% python3 -q
>>> import numpy as np
>>> import numpy.linalg as la
>>> np.set_printoptions(suppress=True, linewidth=160)
>>> F = np.loadtxt("case15.csv", delimiter=",")
>>> print(F.round(2))
[[ 0.26 -0.32 -0.74 -0.11 -0.53]
 [-0.32  0.86 -0.32 -0.05 -0.23]
 [-0.74 -0.32  0.26 -0.11 -0.53]
 [-0.11 -0.05 -0.11  0.98 -0.08]
 [-0.53 -0.23 -0.53 -0.08  0.62]]
>>> x0 = np.array([1, 0, 1, 1, 2])
>>> a = np.maximum(F @ x0, 0)
>>> print(np.round(np.maximum(F @ x0, 0) - np.maximum(-F @ x0, 0), 2))
[-1.63 -1.13 -1.63  0.62  0.12]
>>> rng = np.random.default_rng(13)
>>> lab = rng.permutation(5)
>>> M2 = F[:, lab] * rng.choice([-1, 1], 5)
>>> print(M2.round(2))
[[ 0.26 -0.74  0.11  0.32  0.53]
 [-0.32 -0.32  0.05 -0.86  0.23]
 [-0.74  0.26  0.11  0.32  0.53]
 [-0.11 -0.11 -0.98  0.05  0.08]
 [-0.53 -0.53  0.08  0.23 -0.62]]
>>> Uu, _, vt = la.svd(F.T @ M2)
>>> print(np.round(la.lstsq(F, M2)[0], 2) + 0)
[[ 1.  0.  0.  0.  0.]
 [ 0.  0.  0. -1.  0.]
 [ 0.  1.  0.  0.  0.]
 [ 0.  0. -1.  0.  0.]
 [ 0.  0.  0.  0. -1.]]
>>> print(np.round(Uu @ vt, 2) + 0)
[[ 1.  0.  0.  0.  0.]
 [ 0.  0.  0. -1.  0.]
 [ 0.  1.  0.  0.  0.]
 [ 0.  0. -1.  0.  0.]
 [ 0.  0.  0.  0. -1.]]
>>> M2 = np.array([[-9, 7], [9, -8]])
>>> C = np.array([[3, -6], [-8, 3]])
>>> W0 = np.kron(M2, C)
>>> print(W0)
[[-27  54  21 -42]
 [ 72 -27 -56  21]
 [ 27 -54 -24  48]
 [-72  27  64 -24]]
>>> lab = rng.permutation(4)
>>> print(lab)
[2 0 1 3]
>>> M2 = W0[lab][:, lab]
>>> print(np.trace(M2))
-102
>>> print(np.diag(M2))
[-24 -27 -27 -24]
>>> print(M2)
[[-24  27 -54  48]
 [ 21 -27  54 -42]
 [-56  72 -27  21]
 [ 64 -72  27 -24]]
>>> print(np.allclose(M2, W0))
False
>>> hat = np.triu(np.array([[4, -4, 0, -2], [3, -3, 0, -3], [2, 5, -2, -1], [0, 2, -2, -3]]), 1) + np.eye(4)
>>> M2 = hat @ W0 @ la.inv(hat)
>>> print(hat @ W0 - W0 @ hat)
[[-144.  -54.   96.   93.]
 [ 216.  207. -192.   79.]
 [  72.   81.  -64. -108.]
 [   0. -288.    0.    1.]]
>>> print(M2)
[[ -171.  -576.   117. -2031.]
 [  288.  1044.  -248.  3553.]
 [   99.   315.   -88.  1127.]
 [  -72.  -261.    64.  -887.]]
>>> print(np.trace(M2), np.trace(W0))
-102.0 -102
>>> print(round(la.det(M2), 2))
123201.0
>>> feats = np.array([[0, 0, 4, 5, 5],
...     [0, 0, 6, 4, 3],
...     [4, 6, 6, 10, 6],
...     [5, 4, 10, 6, 8],
...     [5, 3, 6, 8, 2]])
>>> x0 = np.array([-5, -2, -1, 3, -2])
>>> y = feats @ x0
>>> b, lr = np.zeros(5), 1 / la.norm(feats, 2) ** 2
>>> for i in range(200):
...     b -= lr * feats.T @ (feats @ b - y)
...     if i % 50 == 0: print(i, round(la.norm(feats @ b - y), 2))
... 
0 23.58
50 7.54
100 2.87
150 1.68
>>> print(np.round(la.cond(feats), 2))
20.6
